$ python -q
>>> import numpy as np
>>> import numpy.linalg as la
>>> np.set_printoptions(suppress=True, linewidth=100)
>>> out = np.array([[2, 3, 0, 2],
...     [1, 0, 3, 1],
...     [3, 0, 2, 2],
...     [2, 3, 0, 0],
...     [0, 2, 2, 1],
...     [0, 2, 3, 0],
...     [3, 1, 1, 3],
...     [1, 3, 0, 3],
...     [3, 0, 3, 0],
...     [2, 1, 2, 0],
...     [3, 3, 3, 1],
...     [0, 0, 1, 0]])
>>> W2 = np.array([[-3, 0, 1, 0, 0, 3, -3, -2, 1, -1, 1],
...     [0, 1, 2, 2, 3, 0, 0, -3, 1, 2, 3],
...     [1, 1, -3, -3, 1, -3, 2, -1, 3, 0, -1],
...     [-2, 2, 1, -2, -1, -1, 2, 1, 3, 3, -3]])
>>> rng = np.random.default_rng(596585)
>>> feats = out @ W2 + 0.05 * rng.normal(size=(12, 11))
>>> feats.round(2)
array([[-10.12,   6.92,  10.1 ,   2.06,   6.97,   4.03,  -2.01, -11.05,  10.95,   9.95,   5.06],
       [ -1.91,   4.99,  -6.97, -11.06,   1.96,  -6.98,   5.01,  -3.97,  13.06,   1.96,  -4.99],
       [-10.99,   6.05,  -1.14, -10.07,  -0.04,   0.97,  -0.99,  -5.96,  14.98,   3.02,  -4.98],
       [ -6.  ,   2.94,   7.94,   5.98,   8.96,   6.01,  -6.03, -13.06,   5.  ,   4.  ,  11.09],
       [  0.01,   6.  ,  -1.03,  -3.95,   7.05,  -6.98,   5.94,  -7.01,  11.03,   7.06,   1.09],
       [  2.99,   5.04,  -5.02,  -5.  ,   8.99,  -9.02,   5.88,  -9.01,  10.94,   3.94,   3.01],
       [-13.91,   7.98,   5.04,  -6.97,   0.93,   2.99,  -0.95,  -6.99,  15.99,   7.94,  -3.94],
       [ -8.96,   9.01,  10.05,   0.08,   6.03,  -0.01,   3.02,  -8.06,  13.07,  14.  ,   1.08],
       [ -6.09,   2.93,  -5.85,  -9.  ,   3.03,  -0.03,  -3.07,  -9.07,  12.05,  -3.08,   0.03],
       [ -3.94,   3.  ,  -1.91,  -4.05,   5.06,  -0.01,  -2.01,  -9.04,   9.06,  -0.06,   3.  ],
       [ -7.99,   7.96,   0.99,  -5.02,  11.06,  -0.96,  -0.97, -16.99,  18.09,   5.99,   5.94],
       [  0.99,   0.96,  -3.02,  -3.1 ,   1.03,  -3.05,   2.05,  -1.03,   3.05,   0.02,  -0.95]])
